% python3 -q
>>> import numpy as np
>>> from numpy import linalg as LA
>>> np.set_printoptions(precision=2, suppress=True, linewidth=140, sign=" ")
>>> def rd(a):
...     return np.round(a, 2) + 0
... 
>>> E = np.array([[-2, 6, -2, -2, 3, 0, -3, 0], [1, 0, -3, 1, 0, 1, -3, 5]])
>>> print(rd(LA.norm(E, axis=1)))
[ 8.12  6.78]
>>> print(rd(LA.norm(E[0], 1)), rd(LA.norm(E[0], np.inf)))
18.0 6.0
>>> B = E / LA.norm(E, axis=1, keepdims=True)
>>> cov = B @ B.T
>>> print((cov - 2 * np.eye(2)).round(6).argmax(axis=1))
[ 1  0]
>>> print(np.argwhere(np.triu(np.abs(cov) > 0.95, 1)))
[]
>>> print(rd(np.degrees(np.arccos(np.clip(cov[0, 1], -1, 1)))))
78.48
>>> def softmax(z):
...     e = np.exp(z - z.max(axis=-1, keepdims=True))
...     return e / e.sum(axis=-1, keepdims=True)
... 
>>> print(rd(softmax(10 * E[1])))
[ 0.  0.  0.  0.  0.  0.  0.  1.]
>>> print(rd(softmax(E[1] + 2)))
[ 0.02  0.01  0.    0.02  0.01  0.02  0.    0.94]
>>> print(rd(softmax(E[1])))
[ 0.02  0.01  0.    0.02  0.01  0.02  0.    0.94]
>>> scores = E @ E.T / np.sqrt(8)
>>> print(softmax(scores).round(6).argmax(axis=1))
[ 0  1]
>>> print(rd(softmax(scores + np.triu(np.full(scores.shape, -np.inf), 1))))
[[ 1.  0.]
 [ 0.  1.]]
>>> print(rd(softmax(scores)))
[[ 1.  0.]
 [ 0.  1.]]
>>> print(rd(softmax(scores)[1] @ E))
[ 1.  0. -3.  1.  0.  1. -3.  5.]
>>> t = np.radians(72)
>>> R = np.eye(8)
>>> R[5, 5] = R[0, 0] = np.cos(t)
>>> R[5, 0], R[0, 5] = -np.sin(t), np.sin(t)
>>> print(rd(R))
[[ 0.31  0.    0.    0.    0.    0.95  0.    0.  ]
 [ 0.    1.    0.    0.    0.    0.    0.    0.  ]
 [ 0.    0.    1.    0.    0.    0.    0.    0.  ]
 [ 0.    0.    0.    1.    0.    0.    0.    0.  ]
 [ 0.    0.    0.    0.    1.    0.    0.    0.  ]
 [-0.95  0.    0.    0.    0.    0.31  0.    0.  ]
 [ 0.    0.    0.    0.    0.    0.    1.    0.  ]
 [ 0.    0.    0.    0.    0.    0.    0.    1.  ]]
>>> B = E @ R.T
>>> print(rd(np.abs(B - E).max(axis=0)))
[ 1.38  0.    0.    0.    0.    1.9   0.    0.  ]
>>> print(rd(LA.svd(E, compute_uv=False)), rd(LA.svd(B, compute_uv=False)))
[ 8.42  6.41] [ 8.42  6.41]
>>> print(np.allclose(LA.norm(E, axis=1), LA.norm(B, axis=1)))
True
>>> print(rd(LA.det(R)), rd(np.trace(R)))
1.0 6.62
>>> B = E[0, 0] * E[1:] - np.outer(E[1:, 0], E[0])
>>> print(B)
[[  0  -6   8   0  -3  -2   9 -10]]
>>> print(np.flatnonzero(~B.round(6).any(axis=1)))
[]
>>> print(LA.matrix_rank(B), LA.matrix_rank(E))
1 2
>>> rng = np.random.default_rng(9937)
>>> A = np.eye(4, dtype=int)[rng.permutation(4)]
>>> print(A)
[[ 0  1  0  0]
 [ 0  0  0  1]
 [ 1  0  0  0]
 [ 0  0  1  0]]
>>> cov = A.T @ A
>>> print(LA.matrix_rank(cov))
4
>>> print(np.diag(cov))
[ 1  1  1  1]
>>> print(rd(LA.svd(A, compute_uv=False) ** 2))
[ 1.  1.  1.  1.]
>>> print(np.trace(cov), (A ** 2).sum())
4 4
>>> f = np.array([0, 0, 2])
>>> print(np.array([np.convolve(row, f, "same") for row in A]))
[[ 0  0  2  0]
 [ 0  0  0  0]
 [ 0  2  0  0]
 [ 0  0  0  2]]
>>> print(np.convolve(A[0], f))
[ 0  0  0  2  0  0]
>>> arr = np.load("x.npy")
>>> print(arr)
[[ 2.05  0.   -2.    1.    1.   -1.    1.    0.  ]
 [ 1.   -1.95  0.    1.    2.   -1.   -1.    1.  ]
 [ 1.   -1.   -0.95  2.   -1.   -2.   -2.    0.  ]
 [-1.    1.   -2.   -1.95 -1.   -2.   -1.    2.  ]
 [ 2.    2.    1.    2.   -1.95  1.    1.    2.  ]
 [-2.   -2.   -1.   -1.    0.   -1.95 -1.   -2.  ]
 [ 1.   -1.   -2.   -1.   -1.    2.    0.05 -2.  ]
 [ 2.    0.   -2.    1.    1.   -1.    1.    0.05]]
>>> print(LA.cond(arr) > 100)
True
>>> print([round(float(x), 2) for x in LA.svd(arr, compute_uv=False)[:3]])
[6.48, 5.74, 4.74]
>>> print(LA.matrix_rank(arr, rtol=0.1))
6
>>> print(rd(np.abs(LA.svd(arr)[2][-1])))
[ 0.59  0.04  0.44  0.52  0.09  0.36  0.05  0.22]
